% python3 -q
>>> import numpy as np
>>> np.set_printoptions(precision=3, suppress=True, linewidth=200, floatmode="fixed")
>>> M = np.loadtxt("arr.csv", delimiter=",")
>>> M
array([[ 84.000, -18.000, -45.000, -18.000],
       [-18.000,   7.000,  10.000,   4.000],
       [-45.000,  10.000,  28.000,  10.000],
       [-18.000,   4.000,  10.000,   7.000]])
>>> rng = np.random.default_rng(83194)
>>> lab = rng.permutation(4)
>>> lab
array([3, 2, 0, 1])
>>> M2 = M[lab][:, lab]
>>> np.trace(M2)
np.float64(126.0)
>>> np.allclose(M2, M)
False
>>> np.sort(np.abs(np.linalg.eigvals(M2)))
array([  3.000,   3.000,   3.000, 117.000])
>>> print(M2)
[[  7.000  10.000 -18.000   4.000]
 [ 10.000  28.000 -45.000  10.000]
 [-18.000 -45.000  84.000 -18.000]
 [  4.000  10.000 -18.000   7.000]]
>>> left, sigma, Vh = np.linalg.svd(M)
>>> sigma
array([117.000,   3.000,   3.000,   3.000])
>>> np.argmax(sigma[:-1] / (sigma[1:] + 1e-6)) + 1
np.int64(1)
>>> M2 = left[:, :1] @ np.diag(sigma[:1]) @ Vh[:1]
>>> np.linalg.matrix_rank(M2)
np.int64(1)
>>> print(round(np.abs(M - M2).max(), 3))
2.895
>>> A = -1 * np.eye(3) + np.eye(3, k=1)
>>> A
array([[-1.000,  1.000,  0.000],
       [ 0.000, -1.000,  1.000],
       [ 0.000,  0.000, -1.000]])
>>> O, r_ = np.linalg.qr(A)
>>> np.abs(np.diag(r_))
array([1.000, 1.000, 1.000])
>>> print(O)
[[ 1.000  0.000  0.000]
 [-0.000  1.000  0.000]
 [-0.000 -0.000  1.000]]
>>> np.allclose(r_.T @ r_, A.T @ A)
True
>>> print(abs(r_[0, 0]), np.round(np.linalg.norm(A[:, 0]), 3))
1.0 1.0
>>> np.trace(O @ O.T)
np.float64(3.0)
>>> O.shape, r_.shape
((3, 3), (3, 3))
>>> print(np.prod(np.diag(A)), round(float(np.linalg.det(A)), 3))
-1.0 -1.0
